$ ipython --no-banner

In [1]: import numpy as np

In [2]: from numpy import linalg as LA

In [3]: np.set_printoptions(suppress=True, linewidth=100)

In [4]: data = np.loadtxt("w.csv", delimiter=",")

In [5]: print(data)
[[  9.  -8.   6.   3.   8.   6.  -5.]
 [ 13.  -7.   2.  -6.   5.   6. -11.]
 [  5. -13.   1. -13.   6.   1.  -5.]
 [  3.  -4.  -1.  -6.  -1.   0.  -6.]
 [  7.   3.  -1.  -5.  -1.  -9.  -6.]
 [  6.   3.   5. -12.  -9.  -8.  -2.]
 [  4.   8.   0. -13.  -6.  -8. -10.]
 [ -3.   2.  -6. -22.   3.  -7.  -8.]
 [  3.   7.  -6. -19.   7. -12. -12.]
 [ -3.  13.  -2. -19.  13. -21. -21.]
 [-11.  10.   6. -21.  15. -24. -17.]]

In [6]: B = data[0, 0] * data[1:] - np.outer(data[1:, 0], data[0])

In [7]: print(B)
[[   0.   41.  -60.  -93.  -59.  -24.  -34.]
 [   0.  -77.  -21. -132.   14.  -21.  -20.]
 [   0.  -12.  -27.  -63.  -33.  -18.  -39.]
 [   0.   83.  -51.  -66.  -65. -123.  -19.]
 [   0.   75.    9. -126. -129. -108.   12.]
 [   0.  104.  -24. -129.  -86.  -96.  -70.]
 [   0.   -6.  -36. -189.   51.  -45.  -87.]
 [   0.   87.  -72. -180.   39. -126.  -93.]
 [   0.   93.    0. -162.  141. -171. -204.]
 [   0.    2.  120. -156.  223. -150. -208.]]

In [8]: print(np.flatnonzero(~B.round(6).any(axis=1)))
[]

In [9]: X = np.load("arr.npy")

In [10]: X
Out[10]: 
array([[ 6, 10,  8,  2,  8,  0],
       [18, 30, 24,  6, 24,  0],
       [ 6, 10,  8,  2,  8,  0],
       [ 0,  0,  0,  0,  0,  0],
       [27, 45, 36,  9, 36,  0],
       [18, 30, 24,  6, 24,  0]])

In [11]: T = np.stack([X, 5 * X, X[::-1]])

In [12]: T.shape
Out[12]: (3, 6, 6)

In [13]: T.sum(axis=0)
Out[13]: 
array([[ 54,  90,  72,  18,  72,   0],
       [135, 225, 180,  45, 180,   0],
       [ 36,  60,  48,  12,  48,   0],
       [  6,  10,   8,   2,   8,   0],
       [180, 300, 240,  60, 240,   0],
       [114, 190, 152,  38, 152,   0]])

In [14]: np.round(LA.det(T), 2)
Out[14]: array([0., 0., 0.])

In [15]: print(LA.matrix_rank(T.reshape(3, -1)))
2

In [16]: np.round(LA.norm(T, axis=(1, 2)), 2)
Out[16]: array([103.86, 519.3 , 103.86])

In [17]: LA.matrix_rank(T)
Out[17]: array([1, 1, 1])

In [18]: np.argsort(-LA.norm(X, axis=0).round(6), kind="stable")[:3]
Out[18]: array([1, 2, 4])

In [19]: print(LA.cond(X) > 100)
True

In [20]: basis = 3 * np.array([[0.2, 1.9, 0.0], [1.1, -0.8, 0.2]])

In [21]: rng = np.random.default_rng(703)

In [22]: z = rng.integers(0, 2, 18)

In [23]: W0 = basis[z] + rng.normal(size=(18, 3))

In [24]: W0.round(2)
Out[24]: 
array([[ 2.46, -3.25,  1.22],
       [ 1.04,  6.53, -1.11],
       [ 2.22, -1.26,  2.46],
       [ 2.8 , -3.16,  0.25],
       [-0.66,  7.5 , -1.36],
       [ 3.58, -4.23,  1.1 ],
       [ 3.2 , -0.56,  0.65],
       [ 0.3 ,  7.32, -0.53],
       [-0.15,  4.51,  1.42],
       [ 3.79, -2.84, -0.52],
       [ 0.09,  5.43, -0.75],
       [ 3.24, -2.77,  0.25],
       [ 0.83,  6.16, -0.54],
       [ 4.25, -1.8 ,  1.5 ],
       [ 2.32, -0.33,  1.66],
       [ 3.73, -1.85,  0.45],
       [ 3.57, -0.41,  0.71],
       [ 2.4 , -2.02,  1.05]])

In [25]: cen = (W0 - W0.mean(axis=0)) / W0.std(axis=0)

In [26]: np.argwhere(np.abs(cen) > 2)
Out[26]: array([], shape=(0, 2), dtype=int64)

In [27]: b = LA.lstsq(np.delete(cen, 2, axis=1), cen[:, 2])[0]

In [28]: print(np.abs(b).argmax())
1

In [29]: b.round(2)
Out[29]: array([-0.41, -0.98])

In [30]: np.round(1 - np.var(cen[:, 2] - np.delete(cen, 2, axis=1) @ b), 2)
Out[30]: np.float64(0.42)

In [31]: F = np.array([[7, 5, 0, 3, 2], [6, 6, 0, 6, 0], [5, 4, 0, 3, 1]])

In [32]: F
Out[32]: 
array([[7, 5, 0, 3, 2],
       [6, 6, 0, 6, 0],
       [5, 4, 0, 3, 1]])

In [33]: U, sig, vt = LA.svd(F, full_matrices=False)

In [34]: np.abs(U[:, 0]).round(6).argmax()
Out[34]: np.int64(1)

In [35]: sig.round(2) + 0
Out[35]: array([15.46,  2.67,  0.  ])

In [36]: np.round(U.T @ F @ vt.T, 2) + 0
Out[36]: 
array([[15.46,  0.  ,  0.  ],
       [ 0.  ,  2.67,  0.  ],
       [ 0.  ,  0.  ,  0.  ]])

In [37]: np.round(vt @ vt.T, 2) + 0
Out[37]: 
array([[1., 0., 0.],
       [0., 1., 0.],
       [0., 0., 1.]])

In [38]: np.allclose(U * sig @ vt, F)
Out[38]: True

In [39]: B = F / np.sqrt((F ** 2).mean(axis=1, keepdims=True))

In [40]: np.round(F - F.mean(axis=1, keepdims=True), 2)
Out[40]: 
array([[ 3.6,  1.6, -3.4, -0.4, -1.4],
       [ 2.4,  2.4, -3.6,  2.4, -3.6],
       [ 2.4,  1.4, -2.6,  0.4, -1.6]])

In [41]: np.round(LA.norm(B, axis=1), 2)
Out[41]: array([2.24, 2.24, 2.24])

In [42]: U, sig, vt = LA.svd(F)

In [43]: sig.round(2) + 0
Out[43]: array([15.46,  2.67,  0.  ])

In [44]: B = U[:, :2] @ np.diag(sig[:2]) @ vt[:2]

In [45]: LA.matrix_rank(B)
Out[45]: np.int64(2)

In [46]: E = np.load("a.npy")

In [47]: print(E)
[[ 1  0 -1 -1  0  1]
 [ 1  2 -1  3 -3  2]
 [ 3  1 -3  2  3 -1]
 [-1 -3  3 -1  2  3]
 [-2 -3  2  3 -1  0]
 [ 2 -2  0  1  2  1]
 [ 1  0 -1 -1  2 -3]
 [ 1 -2  1 -2  1  3]]

In [48]: Q, Rm = LA.qr(E)

In [49]: print(np.round(np.abs(np.diag(Rm)), 2))
[4.69 5.3  1.66 5.2  3.04 2.6 ]

In [50]: Q.shape, Rm.shape
Out[50]: ((8, 6), (6, 6))

In [51]: round(abs(Rm[0, 0]), 2), round(LA.norm(E[:, 0]), 2)
Out[51]: (np.float64(4.69), np.float64(4.69))

In [52]: np.round(Q @ Rm, 2) + 0
Out[52]: 
array([[ 1.,  0., -1., -1.,  0.,  1.],
       [ 1.,  2., -1.,  3., -3.,  2.],
       [ 3.,  1., -3.,  2.,  3., -1.],
       [-1., -3.,  3., -1.,  2.,  3.],
       [-2., -3.,  2.,  3., -1.,  0.],
       [ 2., -2.,  0.,  1.,  2.,  1.],
       [ 1.,  0., -1., -1.,  2., -3.],
       [ 1., -2.,  1., -2.,  1.,  3.]])

In [53]: round(np.trace(Q @ Q.T), 2)
Out[53]: np.float64(6.0)

In [54]: np.round(Q.T @ Q, 2) + 0
Out[54]: 
array([[1., 0., 0., 0., 0., 0.],
       [0., 1., 0., 0., 0., 0.],
       [0., 0., 1., 0., 0., 0.],
       [0., 0., 0., 1., 0., 0.],
       [0., 0., 0., 0., 1., 0.],
       [0., 0., 0., 0., 0., 1.]])

In [55]: hat = E @ LA.solve(E.T @ E, E.T)

In [56]: np.round(np.diag(hat), 2)
Out[56]: array([0.65, 0.84, 0.93, 0.8 , 0.95, 0.66, 0.6 , 0.58])

In [57]: np.round(LA.eigvalsh(hat), 2) + 0
Out[57]: array([0., 0., 1., 1., 1., 1., 1., 1.])

In [58]: U, sig, vt = LA.svd(E, full_matrices=False)

In [59]: print(np.round(vt @ vt.T, 2) + 0)
[[1. 0. 0. 0. 0. 0.]
 [0. 1. 0. 0. 0. 0.]
 [0. 0. 1. 0. 0. 0.]
 [0. 0. 0. 1. 0. 0.]
 [0. 0. 0. 0. 1. 0.]
 [0. 0. 0. 0. 0. 1.]]

In [60]: np.round(np.cumsum(sig ** 2) / np.sum(sig ** 2), 2)
Out[60]: array([0.41, 0.68, 0.85, 0.98, 1.  , 1.  ])

In [61]: M = np.array([[-0.08, -0.04, 0.56, 2.84, -0.83],
    ...:     [0.16, -0.2, -0.84, -3.16, 1.03],
    ...:     [-0.36, 1.72, 0.62, -4.32, 0.54]])

In [62]: print(M)
[[-0.08 -0.04  0.56  2.84 -0.83]
 [ 0.16 -0.2  -0.84 -3.16  1.03]
 [-0.36  1.72  0.62 -4.32  0.54]]

In [63]: t = np.radians(60)

In [64]: Rm = np.eye(5)

In [65]: Rm[3, 3] = Rm[2, 2] = np.cos(t)

In [66]: Rm[3, 2], Rm[2, 3] = -np.sin(t), np.sin(t)

In [67]: print(Rm.round(2))
[[ 1.    0.    0.    0.    0.  ]
 [ 0.    1.    0.    0.    0.  ]
 [ 0.    0.    0.5   0.87  0.  ]
 [ 0.    0.   -0.87  0.5   0.  ]
 [ 0.    0.    0.    0.    1.  ]]

In [68]: B = M @ Rm.T

In [69]: print(B.round(2))
[[-0.08 -0.04  2.74  0.94 -0.83]
 [ 0.16 -0.2  -3.16 -0.85  1.03]
 [-0.36  1.72 -3.43 -2.7   0.54]]

In [70]: np.round(np.abs(B - M).max(axis=0), 2)
Out[70]: array([0.  , 0.  , 4.05, 2.31, 0.  ])

In [71]: LA.matrix_rank(B, rtol=0.1)
Out[71]: np.int64(2)

In [72]: m1 = np.load("m.npy")

In [73]: print(m1.round(2))
[[-4.94 -4.22  3.4  -2.97  2.04 -5.48 -0.44]
 [-3.15 -2.83  2.3  -1.42  1.81 -3.04 -0.95]
 [-2.25 -2.09  1.68 -0.78  1.49 -1.91 -1.01]
 [-1.79 -1.69  1.34 -0.5   1.26 -1.39 -0.97]
 [-0.58 -0.57  0.42 -0.05  0.44 -0.29 -0.49]
 [ 0.66  0.65 -0.35 -0.02 -0.26  0.11  0.72]
 [ 0.71  0.69 -0.37 -0.02 -0.27  0.11  0.77]
 [ 1.84  1.63 -0.48  0.27  0.49  0.16  1.71]
 [ 2.05  1.79 -0.46  0.39  0.76  0.2   1.81]
 [ 3.72  2.84 -0.08  1.73  3.49  0.85  2.03]
 [ 4.58  3.33  0.17  2.6   5.1   1.35  1.89]
 [ 9.34  5.79  1.6   8.31 14.55  5.18 -0.19]
 [13.18  7.68  2.7  13.38 22.31  8.92 -2.59]]

In [74]: def softmax(z):
    ...:     e = np.exp(z - z.max(axis=-1, keepdims=True))
    ...:     return e / e.sum(axis=-1, keepdims=True)
    ...: 

In [75]: softmax(F).sum(axis=1)
Out[75]: array([1., 1., 1.])

In [76]: np.round(softmax(F[0] + 2), 2) + 0
Out[76]: array([0.86, 0.12, 0.  , 0.02, 0.01])

In [77]: scores = F @ F.T / np.sqrt(5)

In [78]: np.round(softmax(scores)[0] @ F, 2)
Out[78]: array([6.21, 5.79, 0.  , 5.38, 0.41])

In [79]: np.round(softmax(scores), 2) + 0
Out[79]: 
array([[0.21, 0.79, 0.  ],
       [0.  , 1.  , 0.  ],
       [0.06, 0.94, 0.  ]])

In [80]: np.allclose(X, X.T)
Out[80]: False

In [81]: (X - X.T) / 2
Out[81]: 
array([[  0. ,  -4. ,   1. ,   1. ,  -9.5,  -9. ],
       [  4. ,   0. ,   7. ,   3. , -10.5, -15. ],
       [ -1. ,  -7. ,   0. ,   1. , -14. , -12. ],
       [ -1. ,  -3. ,  -1. ,   0. ,  -4.5,  -3. ],
       [  9.5,  10.5,  14. ,   4.5,   0. , -12. ],
       [  9. ,  15. ,  12. ,   3. ,  12. ,   0. ]])

In [82]: LA.matrix_power(X, 3)
Out[82]: 
array([[ 38400,  64000,  51200,  12800,  51200,      0],
       [115200, 192000, 153600,  38400, 153600,      0],
       [ 38400,  64000,  51200,  12800,  51200,      0],
       [     0,      0,      0,      0,      0,      0],
       [172800, 288000, 230400,  57600, 230400,      0],
       [115200, 192000, 153600,  38400, 153600,      0]])

In [83]: np.trace(X)
Out[83]: np.int64(80)

In [84]: X @ X
Out[84]: 
array([[ 480,  800,  640,  160,  640,    0],
       [1440, 2400, 1920,  480, 1920,    0],
       [ 480,  800,  640,  160,  640,    0],
       [   0,    0,    0,    0,    0,    0],
       [2160, 3600, 2880,  720, 2880,    0],
       [1440, 2400, 1920,  480, 1920,    0]])
